In [1]: import numpy as np

In [2]: np.set_printoptions(precision=1, suppress=True, linewidth=200)

In [3]: tidy = lambda a: np.round(a, 1) + 0

In [4]: X = np.array([[5, 4, 7, 3, 7, 8, 5, 3],
   ...:     [4, 4, 6, 2, 6, 6, 2, 2],
   ...:     [7, 6, 10, 4, 10, 11, 6, 4],
   ...:     [3, 2, 4, 2, 4, 5, 4, 2],
   ...:     [7, 6, 10, 4, 10, 11, 6, 4],
   ...:     [8, 6, 11, 5, 11, 13, 9, 5],
   ...:     [5, 2, 6, 4, 6, 9, 10, 4],
   ...:     [3, 2, 4, 2, 4, 5, 4, 2]])

In [5]: print(np.argsort(-np.linalg.norm(X, axis=0).round(6), kind="stable")[:3])
[5 2 4]

In [6]: print(np.linalg.matrix_rank(X, rtol=0.1))
2

In [7]: r = np.linalg.matrix_rank(X)

In [8]: print(r)
2

In [9]: ns = np.linalg.svd(X)[2][r:].T

In [10]: print(np.allclose(X @ ns, 0))
True

In [11]: print(ns.shape)
(8, 6)

In [12]: print(tidy(ns @ ns.T))
[[ 0.9 -0.1 -0.2 -0.1 -0.2 -0.2 -0.1 -0.1]
 [-0.1  0.8 -0.2  0.  -0.2 -0.1  0.2  0. ]
 [-0.2 -0.2  0.7  0.  -0.3 -0.2  0.1  0. ]
 [-0.1  0.   0.   0.9  0.  -0.1 -0.2 -0.1]
 [-0.2 -0.2 -0.3  0.   0.7 -0.2  0.1  0. ]
 [-0.2 -0.1 -0.2 -0.1 -0.2  0.7 -0.2 -0.1]
 [-0.1  0.2  0.1 -0.2  0.1 -0.2  0.2 -0.2]
 [-0.1  0.   0.  -0.1  0.  -0.1 -0.2  0.9]]

In [13]: print([int(np.linalg.matrix_rank(np.delete(X, i, axis=0))) for i in range(8)])
[2, 2, 2, 2, 2, 2, 2, 2]

In [14]: B = X / np.sqrt((X ** 2).mean(axis=1, keepdims=True))

In [15]: print(tidy(X - X.mean(axis=1, keepdims=True)))
[[-0.2 -1.2  1.8 -2.2  1.8  2.8 -0.2 -2.2]
 [ 0.   0.   2.  -2.   2.   2.  -2.  -2. ]
 [-0.2 -1.2  2.8 -3.2  2.8  3.8 -1.2 -3.2]
 [-0.2 -1.2  0.8 -1.2  0.8  1.8  0.8 -1.2]
 [-0.2 -1.2  2.8 -3.2  2.8  3.8 -1.2 -3.2]
 [-0.5 -2.5  2.5 -3.5  2.5  4.5  0.5 -3.5]
 [-0.8 -3.8  0.2 -1.8  0.2  3.2  4.2 -1.8]
 [-0.2 -1.2  0.8 -1.2  0.8  1.8  0.8 -1.2]]

In [16]: print(np.linalg.matrix_rank(X - X.mean(axis=1, keepdims=True)))
2

In [17]: print(tidy(np.linalg.det(X)))
0.0

In [18]: print(np.linalg.matrix_power(X, 3))
[[12161  9348 16835  7487 16835 19648 13113  7487]
 [ 9348  7220 12958  5738 12958 15086  9994  5738]
 [16835 12958 23314 10356 23314 27191 18110 10356]
 [ 7487  5738 10356  4618 10356 12105  8116  4618]
 [16835 12958 23314 10356 23314 27191 18110 10356]
 [19648 15086 27191 12105 27191 31753 21229 12105]
 [13113  9994 18110  8116 18110 21229 14354  8116]
 [ 7487  5738 10356  4618 10356 12105  8116  4618]]

In [19]: np.linalg.determinant(X)
---------------------------------------------------------------------------
AttributeError                            Traceback (most recent call last)
Cell In[19], line 1
----> 1 np.linalg.determinant(X)

AttributeError: module 'numpy.linalg' has no attribute 'determinant'

In [20]: Uu, sigma, Vh = np.linalg.svd(X)

In [21]: vecs = Vh[:(sigma > 1e-8).sum()]

In [22]: rng = np.random.default_rng(23800)

In [23]: vec = X[4] + 5 * X[0] + rng.integers(2) * np.eye(8)[6]

In [24]: print(vec)
[32. 26. 45. 19. 45. 51. 32. 19.]

In [25]: print(np.linalg.matrix_rank(np.vstack([X, vec])))
3

In [26]: print(tidy(np.linalg.norm(vec - vecs.T @ vecs @ vec)))
0.5

In [27]: mat = np.load("run1.npy")

In [28]: print(mat)
[[-2 -2 -2 -2]
 [-2 -4 -4 -4]
 [-2 -4 -6 -6]
 [-2 -4 -6 -8]]

In [29]: B = np.linalg.inv(mat)

In [30]: print(tidy(np.linalg.cond(mat)))
29.3

In [31]: print(tidy(np.linalg.slogdet(mat)[0]))
1.0

In [32]: print(tidy(np.linalg.det(mat) * B))
[[-16.   8.   0.   0.]
 [  8. -16.   8.   0.]
 [  0.   8. -16.   8.]
 [  0.   0.   8.  -8.]]

In [33]: print(tidy(np.linalg.det(mat) * np.linalg.det(B)))
1.0

In [34]: print(B)
[[-1.   0.5 -0.  -0. ]
 [ 0.5 -1.   0.5 -0. ]
 [-0.   0.5 -1.   0.5]
 [-0.  -0.   0.5 -0.5]]

In [35]: print(tidy(np.linalg.inv(B)))
[[-2. -2. -2. -2.]
 [-2. -4. -4. -4.]
 [-2. -4. -6. -6.]
 [-2. -4. -6. -8.]]

In [36]: B = mat / np.sqrt((mat ** 2).mean(axis=1, keepdims=True))

In [37]: print(tidy(np.linalg.norm(B, axis=1)))
[2. 2. 2. 2.]

In [38]: print(np.linalg.matrix_rank(mat - mat.mean(axis=1, keepdims=True)))
3

In [39]: print(tidy(B[1]))
[-0.6 -1.1 -1.1 -1.1]

In [40]: data = np.load("sample15.npy")

In [41]: print(data)
[[ 1.6  1.6 -1.7]
 [-0.9 -1.1  0. ]
 [-1.2 -0.6  1.7]
 [-0.3 -0.1 -0.4]
 [ 0.3  1.  -1.7]
 [ 0.4 -0.1 -3.6]
 [ 1.7  1.5  3.9]
 [ 1.9  1.1 -3.7]
 [ 0.7  0.9  0.3]
 [-2.8 -1.3  3.1]
 [ 1.7  1.2 -1.9]
 [ 0.5 -1.9  3.2]
 [ 1.4 -0.3  5.8]
 [ 1.7  0.6  5.5]
 [ 1.3 -0.4 -2. ]
 [-0.2  0.3  1.5]
 [-1.2 -0.2 -3.1]
 [-1.9  0.1 -2. ]
 [-0.4 -0.6  0.8]
 [ 1.   1.   1.2]
 [ 0.  -1.1 -1.1]
 [-1.2 -2.   2.4]
 [-2.1 -1.9  0.3]
 [ 0.5  0.2  3.2]]

In [42]: print(np.abs(data).max())
5.8

In [43]: print(tidy(data.sum(axis=1)))
[ 1.5 -2.  -0.1 -0.8 -0.4 -3.3  7.1 -0.7  1.9 -1.   1.   1.8  6.9  7.8 -1.1  1.6 -4.5 -3.8 -0.2  3.2 -2.2 -0.8 -3.7  3.9]

In [44]: print(tidy(data.mean(axis=0)))
[ 0.1 -0.1  0.5]

In [45]: print(tidy(data - data[0]))
[[ 0.   0.   0. ]
 [-2.5 -2.7  1.7]
 [-2.8 -2.2  3.4]
 [-1.9 -1.7  1.3]
 [-1.3 -0.6  0. ]
 [-1.2 -1.7 -1.9]
 [ 0.1 -0.1  5.6]
 [ 0.3 -0.5 -2. ]
 [-0.9 -0.7  2. ]
 [-4.4 -2.9  4.8]
 [ 0.1 -0.4 -0.2]
 [-1.1 -3.5  4.9]
 [-0.2 -1.9  7.5]
 [ 0.1 -1.   7.2]
 [-0.3 -2.  -0.3]
 [-1.8 -1.3  3.2]
 [-2.8 -1.8 -1.4]
 [-3.5 -1.5 -0.3]
 [-2.  -2.2  2.5]
 [-0.6 -0.6  2.9]
 [-1.6 -2.7  0.6]
 [-2.8 -3.6  4.1]
 [-3.7 -3.5  2. ]
 [-1.1 -1.4  4.9]]

In [46]: print(np.count_nonzero(data))
70

In [47]: print(data.shape)
(24, 3)

In [48]: E = np.load("dump.npy")

In [49]: print(E)
[[0 1 1 1 0]
 [1 0 1 1 0]
 [1 1 0 1 0]
 [1 1 1 0 0]
 [0 0 0 0 0]]

In [50]: print(np.einsum("ii->", E))
0

In [51]: print(tidy(np.linalg.det(2 * E)), tidy(np.linalg.det(E)))
0.0 0.0

In [52]: W2 = data[[4, 16]].astype(float)

In [53]: for _ in range(6):
    ...:     labels = np.linalg.norm(data[:, None] - W2, axis=-1).argmin(axis=1)
    ...:     W2 = np.array([data[labels == j].mean(axis=0) for j in range(2)])
    ...: 

In [54]: print(labels)
[1 0 0 1 1 1 0 1 1 0 1 0 0 0 1 0 1 1 0 0 1 0 0 0]

In [55]: print(np.bincount(labels))
[13 11]

In [56]: print(tidy(W2[1] - W2[0]))
[ 0.6  0.8 -4.4]

In [57]: print(tidy(W2))
[[-0.2 -0.5  2.5]
 [ 0.4  0.4 -1.9]]

In [58]: B = np.array([[5, 4], [4, 0], [4, 4], [1, 5], [0, 4]])

In [59]: print(np.einsum("ik,kj->ji", E, B))
[[ 9 10 10 13  0]
 [ 9 13  9  8  0]]

In [60]: print(B.T @ E.T)
[[ 9 10 10 13  0]
 [ 9 13  9  8  0]]

In [61]: print(np.einsum("ij->j", E))
[3 3 3 3 0]

In [62]: print(np.einsum("ik,kj->ij", E, B))
[[ 9  9]
 [10 13]
 [10  9]
 [13  8]
 [ 0  0]]

In [63]: B @ E
---------------------------------------------------------------------------
ValueError                                Traceback (most recent call last)
Cell In[63], line 1
----> 1 B @ E

ValueError: matmul: Input operand 1 has a mismatch in its core dimension 0, with gufunc signature (n?,k),(k,m?)->(n?,m?) (size 5 is different from 2)
